>>> import numpy as np
>>> from numpy import linalg as LA
>>> np.set_printoptions(precision=2, suppress=True, linewidth=120)
>>> def rnd(a):
...     return np.round(a, 2) + 0
... 
>>> J = np.loadtxt("w.csv", delimiter=",")
>>> print(J)
[[ 5.98 -0.02 -2.01 -2.05  6.    4.    5.98  6.01  2.02]
 [ 3.03  0.04 -0.98 -1.02  2.98  2.01  3.02  3.01  1.01]
 [-3.   -0.04  1.    1.   -3.01 -1.99 -2.98 -3.01 -0.98]
 [-0.02  0.04 -0.01  0.   -0.01 -0.03  0.01 -0.02  0.  ]
 [ 9.    0.01 -2.99 -2.99  9.    5.94  8.98  9.02  2.96]
 [-5.94 -0.01  1.99  2.01 -5.98 -3.97 -6.01 -5.97 -2.01]
 [-9.04  0.    3.01  2.98 -9.01 -5.99 -9.02 -9.01 -3.01]
 [-8.99 -0.01  3.05  3.02 -8.98 -5.97 -8.99 -8.98 -2.96]
 [ 0.01  0.02  0.   -0.01  0.02 -0.05 -0.01 -0.05  0.01]
 [-3.06  0.    0.98  1.   -3.01 -2.01 -2.97 -3.02 -1.  ]
 [ 3.01  0.03 -1.02 -0.98  3.    2.    3.    2.99  1.02]
 [ 5.99  0.02 -1.97 -2.    6.    3.99  6.01  6.    2.01]]
>>> print(rnd(LA.norm(J[3] - J[2])))
6.53
>>> print(rnd(J[3] @ J[2]))
0.17
>>> print(rnd(LA.norm(J, axis=0)))
[19.67  0.08  6.57  6.57 19.66 13.06 19.66 19.68  6.54]
>>> print(rnd(LA.norm(J, 1)), rnd(LA.norm(J, np.inf)))
57.09 51.07
>>> print(LA.norm(J, axis=1).argmax())
6
>>> print(rnd(LA.norm(J) ** 2 / LA.norm(J, 2) ** 2))
1.0
>>> print(LA.cond(J) > 100)
True
>>> print(LA.matrix_rank(J, rtol=0.1))
1
>>> F = np.load("run8.npy")
>>> print(F)
[[ 29.07  19.56  -9.35  19.98]
 [ 31.36  19.76  -9.42  21.01]
 [ 30.78  21.57  -9.58  19.71]
 [ 30.52  18.19 -10.76  20.21]
 [ 30.16  19.97 -10.01  21.34]
 [ 28.17  20.79  -9.5   19.79]
 [ 31.09  19.99 -10.26  19.86]
 [ 29.04  20.56  -9.8   19.05]
 [ 29.74  20.22  -9.82  22.12]
 [ 30.59  19.19 -11.35  20.77]
 [ 30.27  19.75 -10.38  19.19]
 [ 29.98  19.7  -10.08  21.63]
 [ 29.02  19.65  -9.41  21.7 ]
 [ 31.23  20.59  -9.38  20.89]
 [ 30.87  20.61 -10.32  21.58]
 [ 26.89  19.02 -10.51  19.52]
 [ 29.83  19.    -8.22  19.95]
 [ 27.85  19.31  -9.6   19.84]
 [ 31.25  20.4  -10.06  18.12]
 [ 29.75  21.31 -10.45  19.53]
 [ 30.52  20.   -10.86  18.67]
 [ 28.88  18.96  -8.39  21.02]
 [ 30.77  19.64  -8.69  21.3 ]
 [ 29.28  20.55  -8.61  19.79]
 [ 31.03  21.09  -8.56  21.33]
 [ 29.71  19.11 -10.56  19.89]
 [ 30.96  19.95 -10.05  20.03]
 [ 29.1   18.86 -11.13  18.21]
 [ 32.54  20.32 -11.15  19.17]
 [ 32.56  20.62  -8.19  19.8 ]
 [ 29.95  20.43 -10.5   20.93]
 [ 31.32  19.66 -11.34  18.06]
 [ 29.55  19.03  -9.93  19.63]
 [ 30.95  20.33 -11.11  20.01]
 [ 31.64  20.29 -10.4   19.99]
 [ 31.62  19.57 -11.11  19.71]]
>>> A2 = F / np.sqrt((F ** 2).mean(axis=1, keepdims=True))
>>> print(rnd(LA.norm(A2, axis=1)))
[2. 2. 2. 2. 2. 2. 2. 2. 2. 2. 2. 2. 2. 2. 2. 2. 2. 2. 2. 2. 2. 2. 2. 2. 2. 2. 2. 2. 2. 2. 2. 2. 2. 2. 2. 2.]
>>> print(rnd(A2[30]))
[ 1.39  0.95 -0.49  0.97]
>>> print(LA.matrix_rank(A2) == LA.matrix_rank(F))
True
>>> A2 = np.c_[F[:, :3] @ np.array([[-1, 1, 2], [-2, -1, 0], [2, -2, -1]]), np.array([3, 3, -2, 1, -1, 3, 1, -2, -3, -2, -1, 2, -1, -2, 0, -2, -2, 3, -2, 1, 1, -2, -2, -1, -2, 2, 2, -3, 3, 0, -2, 0, 3, 3, 0, 3])]
>>> print(rnd(A2))
[[-86.89  28.21  67.49   3.  ]
 [-89.72  30.44  72.14   3.  ]
 [-93.08  28.37  71.14  -2.  ]
 [-88.42  33.85  71.8    1.  ]
 [-90.12  30.21  70.33  -1.  ]
 [-88.75  26.38  65.84   3.  ]
 [-91.59  31.62  72.44   1.  ]
 [-89.76  28.08  67.88  -2.  ]
 [-89.82  29.16  69.3   -3.  ]
 [-91.67  34.1   72.53  -2.  ]
 [-90.53  31.28  70.92  -1.  ]
 [-89.54  30.44  70.04   2.  ]
 [-87.14  28.19  67.45  -1.  ]
 [-91.17  29.4   71.84  -2.  ]
 [-92.73  30.9   72.06   0.  ]
 [-85.95  28.89  64.29  -2.  ]
 [-84.27  27.27  67.88  -2.  ]
 [-85.67  27.74  65.3    3.  ]
 [-92.17  30.97  72.56  -2.  ]
 [-93.27  29.34  69.95   1.  ]
 [-92.24  32.24  71.9    1.  ]
 [-83.58  26.7   66.15  -2.  ]
 [-87.43  28.51  70.23  -2.  ]
 [-87.6   25.95  67.17  -1.  ]
 [-90.33  27.06  70.62  -2.  ]
 [-89.05  31.72  69.98   2.  ]
 [-90.96  31.11  71.97   2.  ]
 [-89.08  32.5   69.33  -3.  ]
 [-95.48  34.52  76.23   3.  ]
 [-90.18  28.32  73.31   0.  ]
 [-91.81  30.52  70.4   -2.  ]
 [-93.32  34.34  73.98   0.  ]
 [-87.47  30.38  69.03   3.  ]
 [-93.83  32.84  73.01   3.  ]
 [-93.02  32.15  73.68   0.  ]
 [-92.98  34.27  74.35   3.  ]]
>>> print(rnd(LA.norm(A2 - F @ LA.lstsq(F, A2)[0], axis=0)))
[ 0.    0.    0.   11.95]
>>> print(rnd(LA.norm(LA.qr(F)[0].T @ A2, axis=0) ** 2 / ((A2 ** 2).sum(axis=0) + 1e-12)))
[1.   1.   1.   0.07]
>>> print(rnd(LA.lstsq(F, A2[:, 0])[0]))
[-1. -2.  2.  0.]
>>> print(LA.matrix_rank(A2))
4
>>> d = LA.norm(A2[:, None] - A2[None], axis=-1)
>>> print(d.shape)
(36, 36)
>>> print(np.unravel_index(d.round(6).argmax(), d.shape))
(np.int64(21), np.int64(28))
>>> print(d[10].round(6).argsort(kind="stable")[:4])
[10  4 30 13]
>>> print((d + 1e9 * np.eye(36)).round(6).argmin(axis=1))
[17 26 13 25 10  0 20  8  7 31  4 25 23 30  6 12 21  0 13 14  6 16  8 12  8 11  6 10 35 13 10 34 25 35 14 33]
>>> arr = np.loadtxt("test7.csv", delimiter=",")
>>> print(arr)
[[ 1.4  0.1 -0.1  0.1  0.7 -0.2 -0.1  0.4  0.6  1.2]
 [ 2.5  0.6  2.6 -0.6  1.6 -0.3  0.1 -0.6  0.4  0.8]
 [-0.3  0.1  0.9 -0.8  0.3 -0.3 -0.9 -0.3 -0.4  0.3]
 [-2.1  0.   1.4  0.6 -0.7 -0.3  0.1  0.1  0.4 -0.9]
 [ 0.1  0.8 -0.6  1.  -0.9 -2.5 -1.4  0.8 -0.9  0. ]
 [ 2.4 -0.7 -0.1  0.3  1.2 -0.5  0.1  1.4  1.2  0.9]
 [ 0.3 -0.3  0.4 -0.7  1.  -0.2  1.7  0.1 -0.1 -0.9]
 [-1.7  0.9 -1.8 -0.7 -0.3  0.6 -2.2  0.4 -0.2  0.6]
 [ 0.1  1.1  1.9  0.   0.3 -1.4 -1.4 -0.6  1.7  0.9]
 [ 0.8  0.9 -0.2  0.8  1.6  0.8  0.8 -0.6  0.8 -0.2]
 [ 2.9  0.6  0.8  1.2  0.7  1.3 -1.6  0.1  1.6 -0.4]
 [-0.4  0.4 -1.2 -0.4  1.3 -0.8  0.1 -1.6 -1.3 -1.6]]
>>> A2 = np.c_[arr[:, :8] @ np.array([[-5, 2, -1, -1, 2, -5, 4, 2],
...     [-5, 1, 5, 0, 4, 3, -5, -3],
...     [3, 5, -2, -5, -4, 0, -5, 0],
...     [3, 2, 3, -5, -4, -2, -3, 1],
...     [5, 4, -5, 5, -1, 3, 5, -1],
...     [0, -3, 1, 3, -2, -2, -5, -1],
...     [4, 0, -3, -1, -4, 5, 1, -3],
...     [2, -1, 0, 3, -3, 4, 2, 3]]), np.array([0, -3, 0, 4, -4, 3, 0, 2, 0, 1, 1, 3])]
>>> print(rnd(A2))
[[ -3.6   5.6  -3.8   2.8   2.1  -3.3  10.5   3.6   0. ]
 [ -2.3  25.3 -15.1  -7.3  -0.2  -6.    4.2  -0.8  -3. ]
 [ -1.4   4.8  -2.5   0.4   4.2  -0.8  -2.3   0.1   0. ]
 [ 13.6   2.    4.  -12.1 -11.6   8.7 -18.9  -2.6   4. ]
 [-11.8   3.1  14.3 -10.3  10.9  -1.6   4.6   8.8  -4. ]
 [  1.3   9.1 -11.6   5.2  -3.6  -4.   24.1  10.4   3. ]
 [ 11.1   5.4 -15.    4.2  -7.1  11.3  10.7  -4.8   0. ]
 [-13.  -16.3  16.4  17.9  16.9   1.1  -6.1   0.7   2. ]
 [ -5.6  16.8   2.9 -12.7   6.9  -2.9  -8.7   0.4   0. ]
 [  3.3   7.7  -3.1   4.   -1.8   1.9   0.9  -6.9   1. ]
 [-14.2  11.6   4.7  -3.6   3.  -23.2  -3.4   8.3   1. ]
 [ -1.1   2.   -4.    7.6  11.9   3.6  11.   -8.    3. ]]
>>> print(rnd(LA.lstsq(arr, A2[:, 0])[0]))
[-5. -5.  3.  3.  5.  0.  4.  2.  0.  0.]
>>> w1 = np.array([[-1, 2],
...     [1, -2],
...     [-1, 1],
...     [-1, -2],
...     [-2, -2],
...     [-2, 0],
...     [0, 2],
...     [0, 1],
...     [0, 1]])
>>> c = np.array([-1, -3])
>>> hid = np.maximum(J @ w1 + c, 0)
>>> print((hid > 0).astype(int))
[[0 1]
 [0 1]
 [1 0]
 [0 0]
 [0 1]
 [1 0]
 [1 0]
 [1 0]
 [0 0]
 [1 0]
 [0 1]
 [0 1]]
>>> print(LA.matrix_rank(hid))
2
>>> basis = np.array([[-1, 0], [1, -1]])
>>> print((hid @ basis).round(6).argmax(axis=1))
[0 0 1 0 0 1 1 1 0 1 0 0]
>>> print(w1 @ basis)
[[ 3 -2]
 [-3  2]
 [ 2 -1]
 [-1  2]
 [ 0  2]
 [ 2  0]
 [ 2 -2]
 [ 1 -1]
 [ 1 -1]]
>>> f, v = arr[7], arr[4]
>>> print(rnd(f @ f))
13.28
>>> print(rnd(f @ v))
3.28
>>> p = (f @ v) / (f @ f) * f
>>> print(LA.matrix_rank(np.outer(f, v)))
1
>>> vec = np.array([2, 0, 0, 3, -3, 1, 0, -2, 0, -2])
>>> rhs = arr @ vec
>>> print(rnd(LA.solve(arr.T @ arr, arr.T @ rhs)))
[ 2.  0.  0.  3. -3.  1.  0. -2.  0. -2.]
>>> print(rnd(LA.lstsq(arr, rhs)[0]))
[ 2.  0.  0.  3. -3.  1.  0. -2.  0. -2.]
>>> rng = np.random.default_rng(6784)
>>> rhs = rhs + 0.1 * rng.normal(size=12)
>>> print(rnd(rhs))
[-2.46 -2.37 -4.18  1.17  1.83 -2.99 -3.08 -5.69 -2.82  1.52  9.24 -0.38]
>>> c, *_ = LA.lstsq(arr, rhs)
>>> print(rnd(arr.T @ (rhs - arr @ c)))
[0. 0. 0. 0. 0. 0. 0. 0. 0. 0.]
>>> print(rnd(c))
[ 1.94  0.05  0.04  2.97 -2.93  1.06 -0.06 -1.82 -0.05 -2.06]
>>> print(c.round())
[ 2.  0.  0.  3. -3.  1. -0. -2. -0. -2.]
>>> K = np.loadtxt("sample9.csv", delimiter=",")
>>> print(K)
[[ -2.  -2.  -2.  -2.  -2.  -2.  -2.  -2.  -2.]
 [ -2.  -4.  -4.  -4.  -4.  -4.  -4.  -4.  -4.]
 [ -2.  -4.  -6.  -6.  -6.  -6.  -6.  -6.  -6.]
 [ -2.  -4.  -6.  -8.  -8.  -8.  -8.  -8.  -8.]
 [ -2.  -4.  -6.  -8. -10. -10. -10. -10. -10.]
 [ -2.  -4.  -6.  -8. -10. -12. -12. -12. -12.]
 [ -2.  -4.  -6.  -8. -10. -12. -14. -14. -14.]
 [ -2.  -4.  -6.  -8. -10. -12. -14. -16. -16.]
 [ -2.  -4.  -6.  -8. -10. -12. -14. -16. -18.]]
>>> # symmetric
>>> def softmax(z):
...     e = np.exp(z - z.max(axis=-1, keepdims=True))
...     return e / e.sum(axis=-1, keepdims=True)
... 
>>> print(rnd(softmax(K[2])))
[0.79 0.11 0.01 0.01 0.01 0.01 0.01 0.01 0.01]
>>> att = K @ K.T / np.sqrt(9)
>>> print(softmax(att).round(6).argmax(axis=1))
[8 8 8 8 8 8 8 8 8]
>>> print(rnd(softmax(att + np.triu(np.full(att.shape, -np.inf), 1))))
[[1. 0. 0. 0. 0. 0. 0. 0. 0.]
 [0. 1. 0. 0. 0. 0. 0. 0. 0.]
 [0. 0. 1. 0. 0. 0. 0. 0. 0.]
 [0. 0. 0. 1. 0. 0. 0. 0. 0.]
 [0. 0. 0. 0. 1. 0. 0. 0. 0.]
 [0. 0. 0. 0. 0. 1. 0. 0. 0.]
 [0. 0. 0. 0. 0. 0. 1. 0. 0.]
 [0. 0. 0. 0. 0. 0. 0. 1. 0.]
 [0. 0. 0. 0. 0. 0. 0. 0. 1.]]
